$ ipython --no-banner

In [1]: import numpy as np

In [2]: np.set_printoptions(precision=2, suppress=True, linewidth=200, floatmode="fixed")

In [3]: E = np.load("run12.npy")

In [4]: E
Out[4]: 
array([[1.00, 0.70, 0.49, 0.34, 0.24, 0.17, 0.12, 0.08, 0.06, 0.04],
       [0.70, 1.00, 0.70, 0.49, 0.34, 0.24, 0.17, 0.12, 0.08, 0.06],
       [0.49, 0.70, 1.00, 0.70, 0.49, 0.34, 0.24, 0.17, 0.12, 0.08],
       [0.34, 0.49, 0.70, 1.00, 0.70, 0.49, 0.34, 0.24, 0.17, 0.12],
       [0.24, 0.34, 0.49, 0.70, 1.00, 0.70, 0.49, 0.34, 0.24, 0.17],
       [0.17, 0.24, 0.34, 0.49, 0.70, 1.00, 0.70, 0.49, 0.34, 0.24],
       [0.12, 0.17, 0.24, 0.34, 0.49, 0.70, 1.00, 0.70, 0.49, 0.34],
       [0.08, 0.12, 0.17, 0.24, 0.34, 0.49, 0.70, 1.00, 0.70, 0.49],
       [0.06, 0.08, 0.12, 0.17, 0.24, 0.34, 0.49, 0.70, 1.00, 0.70],
       [0.04, 0.06, 0.08, 0.12, 0.17, 0.24, 0.34, 0.49, 0.70, 1.00]])

In [5]: # symmetric

In [6]: x = np.ones(10)

In [7]: for _ in range(6):
   ...:     x = E @ x
   ...:     x /= np.linalg.norm(x)
   ...:     print(round(x @ E @ x, 2))
   ...: 
4.24
4.25
4.25
4.25
4.25
4.25

In [8]: round(float(np.linalg.eigvalsh(E)[-1]), 2)
Out[8]: 4.25

In [9]: f = np.array([3, 0, 3, 3, 1, 3, 2, 0, 0, 3])

In [10]: other = E + np.outer(f, np.eye(10)[9])

In [11]: other
Out[11]: 
array([[1.00, 0.70, 0.49, 0.34, 0.24, 0.17, 0.12, 0.08, 0.06, 3.04],
       [0.70, 1.00, 0.70, 0.49, 0.34, 0.24, 0.17, 0.12, 0.08, 0.06],
       [0.49, 0.70, 1.00, 0.70, 0.49, 0.34, 0.24, 0.17, 0.12, 3.08],
       [0.34, 0.49, 0.70, 1.00, 0.70, 0.49, 0.34, 0.24, 0.17, 3.12],
       [0.24, 0.34, 0.49, 0.70, 1.00, 0.70, 0.49, 0.34, 0.24, 1.17],
       [0.17, 0.24, 0.34, 0.49, 0.70, 1.00, 0.70, 0.49, 0.34, 3.24],
       [0.12, 0.17, 0.24, 0.34, 0.49, 0.70, 1.00, 0.70, 0.49, 2.34],
       [0.08, 0.12, 0.17, 0.24, 0.34, 0.49, 0.70, 1.00, 0.70, 0.49],
       [0.06, 0.08, 0.12, 0.17, 0.24, 0.34, 0.49, 0.70, 1.00, 0.70],
       [0.04, 0.06, 0.08, 0.12, 0.17, 0.24, 0.34, 0.49, 0.70, 4.00]])

In [12]: np.linalg.matrix_rank(np.linalg.inv(other) - np.linalg.inv(E), tol=1e-8)
Out[12]: np.int64(1)

In [13]: q, R = np.linalg.qr(E)

In [14]: np.allclose(R.T @ R, E.T @ E)
Out[14]: True

In [15]: q.shape, R.shape
Out[15]: ((10, 10), (10, 10))

In [16]: q @ R
Out[16]: 
array([[1.00, 0.70, 0.49, 0.34, 0.24, 0.17, 0.12, 0.08, 0.06, 0.04],
       [0.70, 1.00, 0.70, 0.49, 0.34, 0.24, 0.17, 0.12, 0.08, 0.06],
       [0.49, 0.70, 1.00, 0.70, 0.49, 0.34, 0.24, 0.17, 0.12, 0.08],
       [0.34, 0.49, 0.70, 1.00, 0.70, 0.49, 0.34, 0.24, 0.17, 0.12],
       [0.24, 0.34, 0.49, 0.70, 1.00, 0.70, 0.49, 0.34, 0.24, 0.17],
       [0.17, 0.24, 0.34, 0.49, 0.70, 1.00, 0.70, 0.49, 0.34, 0.24],
       [0.12, 0.17, 0.24, 0.34, 0.49, 0.70, 1.00, 0.70, 0.49, 0.34],
       [0.08, 0.12, 0.17, 0.24, 0.34, 0.49, 0.70, 1.00, 0.70, 0.49],
       [0.06, 0.08, 0.12, 0.17, 0.24, 0.34, 0.49, 0.70, 1.00, 0.70],
       [0.04, 0.06, 0.08, 0.12, 0.17, 0.24, 0.34, 0.49, 0.70, 1.00]])

In [17]: np.round(q.T @ q, 2) + 0
Out[17]: 
array([[1.00, 0.00, 0.00, 0.00, 0.00, 0.00, 0.00, 0.00, 0.00, 0.00],
       [0.00, 1.00, 0.00, 0.00, 0.00, 0.00, 0.00, 0.00, 0.00, 0.00],
       [0.00, 0.00, 1.00, 0.00, 0.00, 0.00, 0.00, 0.00, 0.00, 0.00],
       [0.00, 0.00, 0.00, 1.00, 0.00, 0.00, 0.00, 0.00, 0.00, 0.00],
       [0.00, 0.00, 0.00, 0.00, 1.00, 0.00, 0.00, 0.00, 0.00, 0.00],
       [0.00, 0.00, 0.00, 0.00, 0.00, 1.00, 0.00, 0.00, 0.00, 0.00],
       [0.00, 0.00, 0.00, 0.00, 0.00, 0.00, 1.00, 0.00, 0.00, 0.00],
       [0.00, 0.00, 0.00, 0.00, 0.00, 0.00, 0.00, 1.00, 0.00, 0.00],
       [0.00, 0.00, 0.00, 0.00, 0.00, 0.00, 0.00, 0.00, 1.00, 0.00],
       [0.00, 0.00, 0.00, 0.00, 0.00, 0.00, 0.00, 0.00, 0.00, 1.00]])
